% ipython --no-banner

In [1]: import numpy as np

In [2]: np.set_printoptions(precision=2, suppress=True, linewidth=140, floatmode="fixed")

In [3]: W0 = np.loadtxt("dump.csv", delimiter=",")

In [4]: W0
Out[4]: 
array([[ 4.00,  0.00,  0.00,  0.00],
       [ 0.00,  3.00, -4.00,  4.00],
       [ 0.00,  5.00, -3.00, -1.00],
       [ 0.00,  4.00,  4.00, -5.00]])

In [5]: x = np.array([2, 1, -3, -1])

In [6]: y = W0 @ x

In [7]: coef, lr = np.zeros(4), 1 / np.linalg.norm(W0, 2) ** 2

In [8]: for i in range(30):
   ...:     coef -= lr * W0.T @ (W0 @ coef - y)
   ...:     if i % 10 == 0: print(i, round(np.linalg.norm(W0 @ coef - y), 2))
   ...: 
0 8.12
10 2.58
20 1.81

In [9]: round(np.linalg.cond(W0), 2)
Out[9]: np.float64(5.53)

In [10]: x = np.array([1, 2, 3, 3])

In [11]: y = W0 @ x

In [12]: y
Out[12]: array([ 4.00,  6.00, -2.00,  5.00])

In [13]: np.linalg.solve(W0, y + W0[:, 1])
Out[13]: array([1.00, 3.00, 3.00, 3.00])

In [14]: np.linalg.solve(W0.T, W0[0])
Out[14]: array([ 1.00, -0.00, -0.00,  0.00])

In [15]: np.linalg.solve(W0, y)
Out[15]: array([1.00, 2.00, 3.00, 3.00])

In [16]: other = W0[0, 0] * W0[1:] - np.outer(W0[1:, 0], W0[0])

In [17]: other
Out[17]: 
array([[  0.00,  12.00, -16.00,  16.00],
       [  0.00,  20.00, -12.00,  -4.00],
       [  0.00,  16.00,  16.00, -20.00]])

In [18]: np.linalg.matrix_rank(other), np.linalg.matrix_rank(W0)
Out[18]: (np.int64(3), np.int64(4))

In [19]: W0[:, 0] / W0[0, 0]
Out[19]: array([1.00, 0.00, 0.00, 0.00])

In [20]: np.flatnonzero(~other.round(6).any(axis=1))
Out[20]: array([], dtype=int64)

In [21]: U, sv, Vt = np.linalg.svd(W0, full_matrices=False)

In [22]: np.cumsum(sv ** 2) / np.sum(sv ** 2)
Out[22]: array([0.50, 0.88, 0.98, 1.00])

In [23]: np.allclose(U * sv @ Vt, W0)
Out[23]: True

In [24]: sv
Out[24]: array([8.64, 7.48, 4.00, 1.56])

In [25]: round(np.sqrt((sv ** 2).sum()), 2), round(float(np.linalg.norm(W0)), 2)
Out[25]: (np.float64(12.21), 12.21)

In [26]: np.round(U.T @ U, 2) + 0
Out[26]: 
array([[1.00, 0.00, 0.00, 0.00],
       [0.00, 1.00, 0.00, 0.00],
       [0.00, 0.00, 1.00, 0.00],
       [0.00, 0.00, 0.00, 1.00]])

In [27]: u = np.array([1, -2, -2])

In [28]: rng = np.random.default_rng(75737)

In [29]: arr = np.outer(rng.normal(size=27), u) + 0.3 * rng.normal(size=(27, 3))

In [30]: arr
Out[30]: 
array([[-1.39,  3.05,  3.01],
       [-0.39,  0.89,  0.82],
       [-0.39,  0.65,  0.89],
       [ 1.84, -4.20, -3.74],
       [-1.03,  1.75,  2.08],
       [ 0.24,  0.25, -0.48],
       [ 2.25, -4.29, -4.04],
       [-1.36,  1.69,  1.28],
       [-0.17,  0.77,  0.64],
       [ 0.17, -1.79, -2.28],
       [-1.28,  3.53,  3.36],
       [ 1.88, -4.07, -2.91],
       [-1.19,  1.93,  2.16],
       [ 0.99, -1.49, -1.58],
       [-0.08,  0.73,  0.66],
       [-2.21,  4.72,  5.14],
       [ 0.42, -0.92, -0.72],
       [-0.55,  0.88,  0.54],
       [-0.88,  1.30,  1.26],
       [ 0.63, -0.75, -0.95],
       [ 0.04,  0.75,  1.26],
       [-1.71,  3.27,  3.59],
       [-0.80,  1.48,  1.35],
       [ 0.07, -1.74, -0.87],
       [-0.33,  2.34,  1.54],
       [-0.42,  0.96,  1.25],
       [-0.29,  0.31,  0.16]])

In [31]: lab = arr[:, 1] > np.median(arr[:, 1])

In [32]: u = arr[lab].mean(axis=0) - arr[~lab].mean(axis=0)

In [33]: lab.astype(int)
Out[33]: array([1, 1, 0, 0, 1, 0, 0, 1, 0, 0, 1, 0, 1, 0, 0, 1, 0, 1, 1, 0, 0, 1, 1, 0, 1, 1, 0])

In [34]: round((((arr - arr.mean(axis=0)) @ u > 0) == lab).mean(), 2)
Out[34]: np.float64(0.85)

In [35]: u
Out[35]: array([-1.58,  3.27,  3.10])

In [36]: d = np.linalg.norm(arr[:, None] - arr[None], axis=-1)

In [37]: (d + 1e9 * np.eye(27)).round(6).argmin(axis=1)
Out[37]: array([10,  2,  1,  6, 12, 26,  3, 22, 14, 13, 21,  3,  4, 19,  8, 21, 19,  1, 22, 16, 25, 10, 18, 16, 22,  1,  8])

In [38]: d.shape
Out[38]: (27, 27)

In [39]: np.unravel_index(d.round(6).argmax(), d.shape)
Out[39]: (np.int64(6), np.int64(15))

In [40]: X = np.load("run8.npy")

In [41]: X
Out[41]: 
array([[ 1.46,  1.83, -0.51,  1.81],
       [-2.28,  1.84,  0.64,  0.16],
       [ 1.27,  1.35,  1.16, -2.05],
       [-0.27,  0.69, -2.64, -1.21]])

In [42]: def softmax(z):
    ...:     e = np.exp(z - z.max(axis=-1, keepdims=True))
    ...:     return e / e.sum(axis=-1, keepdims=True)
    ...: 

In [43]: np.round(softmax(10 * X[0]), 2) + 0
Out[43]: array([0.01, 0.52, 0.00, 0.46])

In [44]: softmax(X[0])
Out[44]: array([0.25, 0.36, 0.03, 0.36])

In [45]: att = X @ X.T / np.sqrt(4)

In [46]: softmax(att)[0] @ X
Out[46]: array([ 1.40,  1.81, -0.50,  1.72])

In [47]: softmax(att).round(6).argmax(axis=1)
Out[47]: array([0, 1, 2, 3])

In [48]: softmax(att)
Out[48]: 
array([[0.97, 0.01, 0.01, 0.01],
       [0.01, 0.97, 0.01, 0.01],
       [0.01, 0.01, 0.97, 0.01],
       [0.01, 0.01, 0.01, 0.97]])

In [49]: softmax(att + np.triu(np.full(att.shape, -np.inf), 1))
Out[49]: 
array([[1.00, 0.00, 0.00, 0.00],
       [0.01, 0.99, 0.00, 0.00],
       [0.01, 0.01, 0.98, 0.00],
       [0.01, 0.01, 0.01, 0.97]])

In [50]: hat = np.triu(np.array([[3, 5, 2, 4], [2, 3, 1, 4], [0, 2, 0, 2], [0, 4, 3, 2]]), 1) + np.eye(4)

In [51]: other = hat @ X @ np.linalg.inv(hat)

In [52]: np.round(np.trace(other), 2), round(np.trace(X), 2)
Out[52]: (np.float64(3.24), np.float64(3.24))

In [53]: np.round(np.poly(other), 2) + 0
Out[53]: array([  1.00,  -3.24,   0.00,  29.20, -81.00])

In [54]: np.linalg.matrix_rank(other)
Out[54]: np.int64(4)

In [55]: np.round(np.linalg.det(X), 2)
Out[55]: np.float64(-81.0)

In [56]: (X + X.T) / 2
Out[56]: 
array([[ 1.46, -0.23,  0.38,  0.77],
       [-0.23,  1.84,  0.99,  0.42],
       [ 0.38,  0.99,  1.16, -2.35],
       [ 0.77,  0.42, -2.35, -1.21]])

In [57]: np.allclose(X, X.T)
Out[57]: False

In [58]: lab = rng.permutation(4)

In [59]: lab
Out[59]: array([2, 3, 1, 0])

In [60]: other = X[lab][:, lab]

In [61]: round(float(np.trace(other)), 2)
Out[61]: 3.24

In [62]: np.sort(np.abs(np.linalg.eigvals(other)))
Out[62]: array([3.00, 3.00, 3.00, 3.00])

In [63]: m1 = np.load("block18.npy")

In [64]: m1
Out[64]: 
array([[ 2, -2,  0,  0],
       [-3,  3,  0,  0],
       [ 0,  0,  2, -2],
       [ 0,  0, -3,  3]])

In [65]: hat = np.triu(np.array([[-2, 2, 1, -1], [0, 1, 2, 2], [1, -2, 1, 2], [2, -2, 1, 0]]), 1) + np.eye(4)

In [66]: other = hat @ m1 @ np.linalg.inv(hat)

In [67]: np.linalg.matrix_rank(other)
Out[67]: np.int64(2)

In [68]: round(float(np.linalg.det(other)), 2)
Out[68]: 0.0

In [69]: np.poly(other)
Out[69]: array([  1.00, -10.00,  25.00,   0.00,   0.00])

In [70]: (np.linalg.matrix_power((m1 != 0) + (m1.T != 0) + np.eye(4), 4) > 0).astype(int)
Out[70]: 
array([[1, 1, 0, 0],
       [1, 1, 0, 0],
       [0, 0, 1, 1],
       [0, 0, 1, 1]])

In [71]: m1 @ m1
Out[71]: 
array([[ 10, -10,   0,   0],
       [-15,  15,   0,   0],
       [  0,   0,  10, -10],
       [  0,   0, -15,  15]])

In [72]: np.linalg.matrix_rank(m1, rtol=0.1)
Out[72]: np.int64(2)

In [73]: np.round(np.linalg.norm(m1, 2) / np.linalg.norm(m1), 2)
Out[73]: np.float64(0.71)

In [74]: np.argsort(-np.linalg.norm(m1, axis=0).round(6), kind="stable")[:3]
Out[74]: array([0, 1, 2])

In [75]: U, sv, Vt = np.linalg.svd(m1)

In [76]: np.argmax(sv[:-1] / (sv[1:] + 1e-6)) + 1
Out[76]: np.int64(2)

In [77]: sv.round(2) + 0
Out[77]: array([5.10, 5.10, 0.00, 0.00])

In [78]: other = U[:, :2] @ np.diag(sv[:2]) @ Vt[:2]

In [79]: np.round(np.linalg.norm(m1 - other, 2), 2), np.round(sv[2], 2)
Out[79]: (np.float64(0.0), np.float64(0.0))

In [80]: round(float(np.abs(m1 - other).max()), 2)
Out[80]: 0.0

In [81]: np.linalg.matrix_rank(other)
Out[81]: np.int64(2)

In [82]: mat = np.load("a.npy")

In [83]: mat
Out[83]: 
array([[1.00, 0.70, 0.49, 0.34],
       [0.70, 1.00, 0.70, 0.49],
       [0.49, 0.70, 1.00, 0.70],
       [0.34, 0.49, 0.70, 1.00]])

In [84]: # symmetric

In [85]: np.kron(np.eye(2, dtype=int), mat)
Out[85]: 
array([[1.00, 0.70, 0.49, 0.34, 0.00, 0.00, 0.00, 0.00],
       [0.70, 1.00, 0.70, 0.49, 0.00, 0.00, 0.00, 0.00],
       [0.49, 0.70, 1.00, 0.70, 0.00, 0.00, 0.00, 0.00],
       [0.34, 0.49, 0.70, 1.00, 0.00, 0.00, 0.00, 0.00],
       [0.00, 0.00, 0.00, 0.00, 1.00, 0.70, 0.49, 0.34],
       [0.00, 0.00, 0.00, 0.00, 0.70, 1.00, 0.70, 0.49],
       [0.00, 0.00, 0.00, 0.00, 0.49, 0.70, 1.00, 0.70],
       [0.00, 0.00, 0.00, 0.00, 0.34, 0.49, 0.70, 1.00]])

In [86]: np.poly(mat)
Out[86]: array([ 1.00, -4.00,  3.93, -1.30,  0.13])

In [87]: round(np.einsum("ij,ji->", mat, mat), 2)
Out[87]: np.float64(8.13)

In [88]: round(float(np.linalg.det(2 * mat)), 2), round(np.linalg.det(mat), 2)
Out[88]: (2.12, np.float64(0.13))

In [89]: np.einsum("ii->", mat)
Out[89]: np.float64(4.0)

In [90]: round(float(np.linalg.det(mat[::-1])), 2)
Out[90]: 0.13

In [91]: x = np.ones(4)

In [92]: for _ in range(6):
    ...:     x = mat @ x
    ...:     x /= np.linalg.norm(x)
    ...:     print(round(x @ mat @ x, 2))
    ...: 
2.72
2.72
2.72
2.72
2.72
2.72

In [93]: x
Out[93]: array([0.46, 0.54, 0.54, 0.46])

In [94]: evals, V = np.linalg.eigh(mat)

In [95]: np.abs(V[:, -1]).round(6).argmax()
Out[95]: np.int64(1)

In [96]: evals.sum(), np.trace(mat)
Out[96]: (np.float64(4.0), np.float64(4.0))

In [97]: np.unique(evals.round(6) + 0, return_counts=True)[1]
Out[97]: array([1, 1, 1, 1])

In [98]: np.round(V.T @ mat @ V, 2) + 0
Out[98]: 
array([[0.20, 0.00, 0.00, 0.00],
       [0.00, 0.32, 0.00, 0.00],
       [0.00, 0.00, 0.76, 0.00],
       [0.00, 0.00, 0.00, 2.72]])

In [99]: np.round(X @ X.T, 2) + 0
Out[99]: 
array([[9.00, 0.00, 0.00, 0.00],
       [0.00, 9.00, 0.00, 0.00],
       [0.00, 0.00, 9.00, 0.00],
       [0.00, 0.00, 0.00, 9.00]])

In [100]: np.linalg.pinv(X)
Out[100]: 
array([[ 0.16, -0.25,  0.14, -0.03],
       [ 0.20,  0.20,  0.15,  0.08],
       [-0.06,  0.07,  0.13, -0.29],
       [ 0.20,  0.02, -0.23, -0.13]])

In [101]: np.linalg.svd(X, compute_uv=False)
Out[101]: array([3.00, 3.00, 3.00, 3.00])

In [102]: np.round(X.T @ X, 2) + 0
Out[102]: 
array([[9.00, 0.00, 0.00, 0.00],
       [0.00, 9.00, 0.00, 0.00],
       [0.00, 0.00, 9.00, 0.00],
       [0.00, 0.00, 0.00, 9.00]])

In [103]: L = np.linalg.cholesky(mat)

In [104]: np.diag(L) ** 2
Out[104]: array([1.00, 0.51, 0.51, 0.51])

In [105]: round(float(np.prod(np.diag(L)) ** 2), 2), round(float(np.linalg.det(mat)), 2)
Out[105]: (0.13, 0.13)

In [106]: mat / np.sqrt(np.outer(np.diag(mat), np.diag(mat)))
Out[106]: 
array([[1.00, 0.70, 0.49, 0.34],
       [0.70, 1.00, 0.70, 0.49],
       [0.49, 0.70, 1.00, 0.70],
       [0.34, 0.49, 0.70, 1.00]])

In [107]: L @ L.T
Out[107]: 
array([[1.00, 0.70, 0.49, 0.34],
       [0.70, 1.00, 0.70, 0.49],
       [0.49, 0.70, 1.00, 0.70],
       [0.34, 0.49, 0.70, 1.00]])

In [108]: F = np.load("sample19.npy")

In [109]: F
Out[109]: 
array([[-13,   3,   2],
       [  1,  27,   2],
       [  0,   3, -18]])

In [110]: evals, V = np.linalg.eig(F)

In [111]: np.sort(np.linalg.eigvals(np.linalg.inv(F)))
Out[111]: array([-0.08, -0.06,  0.04])

In [112]: np.sort(np.linalg.eigvals(F @ F))
Out[112]: array([171.67, 327.91, 740.42])

In [113]: round(float(np.prod(evals)), 2)
Out[113]: 6456.0

In [114]: np.sort(np.linalg.eigvals(F.T))
Out[114]: array([-18.11, -13.10,  27.21])

In [115]: np.round(F @ V[:, 0] - evals[0] * V[:, 0], 2) + 0
Out[115]: array([0.00, 0.00, 0.00])
